$ python3 -q
>>> import numpy as np
>>> np.set_printoptions(suppress=True, linewidth=100)
>>> def tidy(a):
...     return np.round(a, 1) + 0
... 
>>> mat = np.loadtxt("out2.csv", delimiter=",")
>>> mat
array([[ 0.,  7., -7.],
       [ 7.,  0.,  0.],
       [-7.,  0.,  0.]])
>>> x0 = np.array([3, 0, 2])
>>> h = np.maximum(mat @ x0, 0)
>>> h
array([ 0., 21.,  0.])
>>> tidy(np.tanh(mat @ x0))
array([-1.,  1., -1.])
>>> mat * (h > 1e-9)[:, None]
array([[ 0.,  0., -0.],
       [ 7.,  0.,  0.],
       [-0.,  0.,  0.]])
>>> np.maximum(mat @ (3 * x0), 0)
array([ 0., 63.,  0.])
>>> rng = np.random.default_rng(595909)
>>> idx = rng.permutation(3)
>>> idx
array([0, 1, 2])
>>> B = mat[idx][:, idx]
>>> tidy(np.linalg.det(B)), tidy(np.linalg.det(mat[idx]))
(np.float64(0.0), np.float64(0.0))
>>> np.allclose(B, mat)
True
>>> np.trace(B)
np.float64(0.0)
>>> M = np.load("x.npy")
>>> M
array([[-2.,  0.,  2., -1.,  2.],
       [ 0., -3.,  0.,  0.,  0.],
       [ 2.,  0.,  1., -2.,  4.],
       [-1.,  0., -2., -2., -2.],
       [ 2.,  0.,  4., -2.,  1.]])
>>> x0 = np.array([-2, 0, 2, -1, -3])
>>> M @ np.eye(5)[4]
array([ 2.,  0.,  4., -2.,  1.])
>>> np.einsum("ij,j->i", M, x0)
array([  3.,   0., -12.,   6.,   3.])
>>> (M * x0).sum(axis=1)
array([  3.,   0., -12.,   6.,   3.])
>>> np.linalg.norm(M @ x0) <= np.linalg.norm(M, 2) * np.linalg.norm(x0) + 1e-9
np.True_
>>> vals, evecs = np.linalg.eig(M)
>>> tidy(np.sort(np.linalg.eigvals(M.T)))
array([-3., -3., -3., -3.,  7.])
>>> M @ M
array([[13.,  0.,  8., -4.,  8.],
       [ 0.,  9.,  0.,  0.,  0.],
       [ 8.,  0., 25., -8., 16.],
       [-4.,  0., -8., 13., -8.],
       [ 8.,  0., 16., -8., 25.]])
>>> (M != 0).astype(int)
array([[1, 0, 1, 1, 1],
       [0, 1, 0, 0, 0],
       [1, 0, 1, 1, 1],
       [1, 0, 1, 1, 1],
       [1, 0, 1, 1, 1]])
>>> tidy(np.sort(np.linalg.eigvals(M).real))
array([-3., -3., -3., -3.,  7.])
>>> (np.linalg.matrix_power((M != 0) + (M.T != 0) + np.eye(5), 5) > 0).astype(int)
array([[1, 0, 1, 1, 1],
       [0, 1, 0, 0, 0],
       [1, 0, 1, 1, 1],
       [1, 0, 1, 1, 1],
       [1, 0, 1, 1, 1]])
>>> [round(float(np.linalg.det(M[:i, :i])), 2) + 0 for i in range(1, 6)]
[-2.0, 6.0, 18.0, -81.0, 567.0]
>>> np.all(np.linalg.eigvalsh(M) > 0)
np.False_
>>> np.kron(np.eye(2, dtype=int), M)
array([[-2.,  0.,  2., -1.,  2., -0.,  0.,  0., -0.,  0.],
       [ 0., -3.,  0.,  0.,  0.,  0., -0.,  0.,  0.,  0.],
       [ 2.,  0.,  1., -2.,  4.,  0.,  0.,  0., -0.,  0.],
       [-1.,  0., -2., -2., -2., -0.,  0., -0., -0., -0.],
       [ 2.,  0.,  4., -2.,  1.,  0.,  0.,  0., -0.,  0.],
       [-0.,  0.,  0., -0.,  0., -2.,  0.,  2., -1.,  2.],
       [ 0., -0.,  0.,  0.,  0.,  0., -3.,  0.,  0.,  0.],
       [ 0.,  0.,  0., -0.,  0.,  2.,  0.,  1., -2.,  4.],
       [-0.,  0., -0., -0., -0., -1.,  0., -2., -2., -2.],
       [ 0.,  0.,  0., -0.,  0.,  2.,  0.,  4., -2.,  1.]])
>>> tidy(np.linalg.det(M.T))
np.float64(567.0)
>>> tidy(np.linalg.eigvals(M).sum().real)
np.float64(-5.0)
>>> tidy(np.linalg.det(2 * M)), tidy(np.linalg.det(M))
(np.float64(18144.0), np.float64(567.0))
>>> tidy(np.linalg.det(M[::-1]))
np.float64(567.0)
>>> J = np.load("w.npy")
>>> J
array([[ 0,  0,  0,  0],
       [ 0,  4,  0,  0],
       [ 5, -2,  1,  0],
       [ 5,  5,  3, -3]])
>>> left, sigma, Vt = np.linalg.svd(mat, full_matrices=False)
>>> tidy(sigma)
array([9.9, 9.9, 0. ])
>>> tidy(sigma / sigma[0])
array([1., 1., 0.])
>>> tidy(np.linalg.norm(J, 2) / np.linalg.norm(J))
np.float64(0.8)
>>> tidy(np.linalg.norm(J) ** 2 / np.linalg.norm(J, 2) ** 2)
np.float64(1.4)
>>> tidy(np.linalg.norm(J, 2))
np.float64(8.9)
>>> tidy(np.linalg.norm(J, 1)), tidy(np.linalg.norm(J, np.inf))
(np.float64(11.0), np.float64(16.0))
>>> np.linalg.norm(J, axis=1).argmax()
np.int64(3)
>>> tidy(np.linalg.norm(J, axis=0))
array([7.1, 6.7, 3.2, 3. ])
>>> proj = np.triu(np.array([[4, 6, 8, 7], [-6, -8, 8, 7], [-8, 5, 2, 8], [4, -3, -1, 1]]), 1) + np.eye(4)
>>> B = proj @ J @ np.linalg.inv(proj)
>>> B
array([[    75.,   -407.,   2685., -19177.],
       [    75.,   -427.,   2845., -20317.],
       [    45.,   -232.,   1521., -10883.],
       [     5.,    -25.,    163.,  -1167.]])
>>> tidy(np.poly(B))
array([  1.,  -2., -11.,  12.,   0.])
>>> np.linalg.matrix_rank(B)
np.int64(3)
>>> np.trace(B), np.trace(J)
(np.float64(2.0), np.int64(2))
>>> tidy(np.linalg.det(B))
np.float64(0.0)
